$ python -q
>>> import numpy as np
>>> import numpy.linalg as la
>>> np.set_printoptions(precision=3, suppress=True, linewidth=160, sign=" ")
>>> tidy = lambda a: np.round(a, 3) + 0
>>> X = np.loadtxt("w.csv", delimiter=",")
>>> tidy(X)
array([[-0.003,  0.61 ,  0.56 , -0.923, -1.997,  0.67 ,  0.197,  1.01 ,  0.037,  0.38 ,  3.174, -2.784],
       [ 1.127,  0.69 , -0.016, -0.419, -2.958,  2.419, -0.451,  1.937,  0.812, -0.797,  1.378, -1.153],
       [ 1.48 ,  0.56 , -0.338, -0.027, -2.747,  2.791, -0.703,  1.968,  1.043, -1.26 ,  0.009,  0.065],
       [-1.582, -0.375,  0.566, -0.309,  2.204, -2.736,  0.823, -1.732, -1.101,  1.485,  1.15 , -1.087],
       [ 1.329,  0.64 , -0.178, -0.231, -2.917,  2.66 , -0.588,  1.995,  0.946, -1.048,  0.72 , -0.566],
       [-1.355, -0.63 ,  0.202,  0.202,  2.9  , -2.686,  0.606, -1.997, -0.963,  1.082, -0.617,  0.475],
       [ 1.489,  0.552, -0.351, -0.01 , -2.727,  2.797, -0.711,  1.961,  1.049, -1.275, -0.05 ,  0.117],
       [ 1.231,  0.67 , -0.094, -0.331, -2.954,  2.547, -0.519,  1.975,  0.881, -0.922,  1.068, -0.876],
       [-1.274, -0.658,  0.13 ,  0.289,  2.942, -2.598,  0.549, -1.987, -0.909,  0.976, -0.923,  0.747],
       [-1.482, -0.132,  0.731, -0.621,  1.346, -2.322,  0.841, -1.259, -1.018,  1.527,  2.219, -2.019],
       [-0.915, -0.711, -0.125,  0.568,  2.894, -2.13 ,  0.318, -1.822, -0.668,  0.554, -1.9  ,  1.621],
       [ 0.035,  0.619,  0.546, -0.915, -2.05 ,  0.736,  0.177,  1.052,  0.063,  0.344,  3.144, -2.756],
       [-1.149,  0.153,  0.8  , -0.866,  0.209, -1.518,  0.733, -0.553, -0.773,  1.341,  3.042, -2.725]])
>>> left, s, Vt = la.svd(X)
>>> vecs = Vt[:(s > 1e-8).sum()]
>>> rng = np.random.default_rng(673)
>>> x = X[4] + -3 * X[5] + rng.integers(2) * np.eye(12)[2]
>>> tidy(x)
array([  5.395,   2.529,   0.215,  -0.837, -11.617,  10.719,  -2.407,   7.986,   3.835,  -4.293,   2.572,  -1.99 ])
>>> print(tidy(np.diag(vecs.T @ vecs)))
[ 0.1    0.02   0.026  0.038  0.35   0.316  0.029  0.16   0.048  0.094  0.459  0.36 ]
>>> f, v = X[9], X[5]
>>> print(tidy(f @ f))
25.0
>>> p = (f @ v) / (f @ f) * f
>>> tidy(la.norm(f + v) ** 2 + la.norm(f - v) ** 2)
np.float64(100.0)
>>> print(la.matrix_rank(np.outer(f, v)))
1
>>> print(tidy(v - p))
[-0.431 -0.548 -0.254  0.589  2.061 -1.239  0.082 -1.212 -0.329  0.13  -2.     1.733]
>>> print([round(float(x), 3) for x in la.svd(X, compute_uv=False)[:3]])
[15.368, 9.425, 0.0]
>>> tidy(la.norm(X, 2) / la.norm(X))
np.float64(0.852)
>>> la.cond(X) > 100
np.True_
>>> data = np.load("dump.npy")
>>> tidy(data)
array([[ 0.083,  0.083, -0.25 , -0.083],
       [ 0.083,  0.083, -0.25 , -0.083],
       [-0.25 , -0.25 ,  0.75 ,  0.25 ],
       [-0.083, -0.083,  0.25 ,  0.083]])
>>> blk = np.stack([data, -3 * data, data[::-1]])
>>> la.matrix_rank(blk)
array([ 1,  1,  1])
>>> blk.shape
(3, 4, 4)
>>> tidy(np.einsum("bij,cij->bc", blk, blk))
array([[ 1.   , -3.   , -0.667],
       [-3.   ,  9.   ,  2.   ],
       [-0.667,  2.   ,  1.   ]])
>>> (blk @ data.T).shape
(3, 4, 4)
>>> w, vecs = la.eigh(data)
>>> tidy(w.sum()), np.trace(data)
(np.float64(1.0), np.float64(1.0))
>>> (w > 1e-8).sum(), (w < -1e-8).sum()
(np.int64(1), np.int64(0))
>>> print(np.unique(w.round(6) + 0, return_counts=True)[1])
[ 3  1]
>>> print(tidy(la.eigvalsh(data + 4 * np.eye(4))))
[ 4.  4.  4.  5.]
>>> tidy(la.eigvalsh(data @ data))
array([ 0.,  0.,  0.,  1.])
>>> tidy(np.abs(vecs[:, -1]))
array([ 0.289,  0.289,  0.866,  0.289])
>>> left, s, Vt = la.svd(data)
>>> vecs = Vt[:(s > 1e-8).sum()]
>>> x = data[0] + 2 * data[3] + rng.integers(2) * np.eye(4)[2]
>>> print(tidy(x))
[-0.083 -0.083  1.25   0.083]
>>> print(tidy(vecs.T @ vecs))
[[ 0.083  0.083 -0.25  -0.083]
 [ 0.083  0.083 -0.25  -0.083]
 [-0.25  -0.25   0.75   0.25 ]
 [-0.083 -0.083  0.25   0.083]]
>>> J = rng.normal(size=(39, 8))
>>> J = 5 * J / la.norm(J, axis=1, keepdims=True)
>>> tidy(J)
array([[ 2.764, -2.61 , -0.269,  2.217, -1.189,  0.577, -0.231, -1.939],
       [ 1.294, -3.111,  0.302, -2.096,  0.888, -1.156,  0.546,  2.596],
       [-3.689,  0.456, -0.961, -2.546, -0.992,  0.02 , -0.554, -1.577],
       [ 1.004,  0.392,  1.104,  0.269,  1.927,  0.671,  4.264, -0.447],
       [ 0.658,  0.106, -3.999,  1.209,  0.028,  0.697,  1.87 , -1.766],
       [-1.783, -1.346, -1.165,  0.167, -2.271, -1.943, -0.07 , -3.112],
       [-1.545,  1.095, -1.386,  1.999, -3.678,  0.773,  0.022, -1.171],
       [-1.492,  1.111,  0.547, -1.709, -1.065,  1.515, -2.038, -3.276],
       [ 1.07 ,  1.432, -2.003,  1.804, -3.682, -0.312, -0.941, -0.039],
       [ 1.204,  3.043, -1.889,  1.892,  1.259,  1.364,  0.756,  1.768],
       [-3.191,  0.552,  3.072, -0.142,  0.271, -1.347,  1.211, -1.305],
       [-0.947,  3.046, -1.255, -0.455,  0.762, -2.528, -1.73 ,  1.753],
       [ 2.687,  0.476,  1.498, -0.683,  1.089, -1.408,  2.318, -2.51 ],
       [-0.288,  0.155, -0.671,  1.797,  0.33 ,  0.668, -2.155,  4.002],
       [ 1.221, -2.069,  0.356, -0.25 , -4.112,  1.19 , -0.26 ,  0.804],
       [ 1.2  ,  0.994,  2.747, -0.121,  0.373, -1.432,  2.995, -1.962],
       [ 1.702,  2.072,  0.658,  1.751, -2.198, -0.572,  2.986, -0.486],
       [-0.883,  1.797,  0.424, -0.674, -1.467, -0.148,  4.169, -0.895],
       [-1.4  , -2.324, -1.453,  2.1  , -1.116,  1.401, -2.493, -1.301],
       [ 1.313, -0.376,  2.294,  0.166, -3.344, -1.194, -0.235, -2.277],
       [ 0.174,  1.079,  1.622,  2.415,  3.126,  0.396,  1.9  ,  1.343],
       [ 1.443,  0.549, -0.879, -1.29 , -2.19 , -0.998, -2.54 ,  2.818],
       [ 0.199,  4.267,  0.702,  1.24 , -0.709,  0.39 , -0.692,  1.895],
       [ 0.72 ,  0.534,  1.639,  0.385, -4.42 , -1.328, -0.135,  0.206],
       [-0.184, -2.042,  1.353, -0.583,  1.609, -0.159, -3.982,  0.399],
       [ 2.738, -0.976, -0.278,  3.221,  1.098, -2.088, -0.592, -0.429],
       [-2.103, -0.898, -3.19 ,  0.222,  0.868,  2.435, -0.945, -1.404],
       [-2.449, -0.645, -0.878, -0.242, -2.668, -0.431,  1.423,  2.903],
       [-0.461,  2.018, -0.819, -0.93 , -1.567, -0.129,  2.574, -3.175],
       [ 2.614,  0.03 ,  2.788,  0.66 ,  1.016, -2.528,  0.605,  1.473],
       [-1.641, -1.242,  2.171,  3.399, -0.235,  1.198,  1.538,  0.804],
       [ 2.632, -1.459, -1.142, -1.754, -1.726,  0.296, -0.849,  2.789],
       [ 4.254, -0.924, -1.637,  0.4  , -1.317,  0.213, -0.055, -1.195],
       [-2.517, -0.833,  0.249,  0.225, -0.416, -0.325, -3.998, -1.261],
       [-0.043,  0.094,  1.722, -2.666, -0.803, -2.97 ,  2.13 , -0.955],
       [ 1.938, -0.725,  1.859,  3.961, -0.712, -0.71 ,  0.488, -0.565],
       [-1.293,  0.685,  2.89 , -0.333,  0.059, -2.777, -2.522, -0.564],
       [-0.548, -0.335,  4.017, -0.68 ,  0.15 , -1.335, -0.059,  2.486],
       [ 1.364,  2.301, -2.206, -1.488,  0.585,  2.966,  1.225,  0.356]])
>>> x = np.array([-5, 4, 8, -3, -2, -1, 5, -3])
>>> y = J @ x
>>> tidy(la.solve(J.T @ J, J.T @ y))
array([-5.,  4.,  8., -3., -2., -1.,  5., -3.])
>>> tidy(la.lstsq(J, y)[0])
array([-5.,  4.,  8., -3., -2., -1.,  5., -3.])
>>> try:
...     la.solve(J, y)
... except la.LinAlgError as e:
...     print("failed:", e)
... 
failed: Last 2 dimensions of the array must be square
>>> y = y + 0.1 * rng.normal(size=39)
>>> tidy(y)
array([-26.729, -15.719,  24.071,  22.672, -24.617,   9.065,   5.123,  21.698, -17.941, -19.927,  53.869,  -4.686,  20.71 , -32.579,  -7.434,  41.974,  21.121,
        43.72 , -27.993,  23.276,   7.872, -23.918,   9.936,  19.34 , -18.921, -31.392, -24.025,   7.495,  32.386,   6.674,  15.182, -32.212, -33.447,  -4.706,
        40.445,  -3.394,  25.156,  28.765,  -9.896])
>>> beta, *_ = la.lstsq(J, y)
>>> tidy(J.T @ (y - J @ beta))
array([ 0.,  0.,  0.,  0.,  0.,  0.,  0.,  0.])
>>> tidy(la.norm(y - J @ beta))
np.float64(0.58)
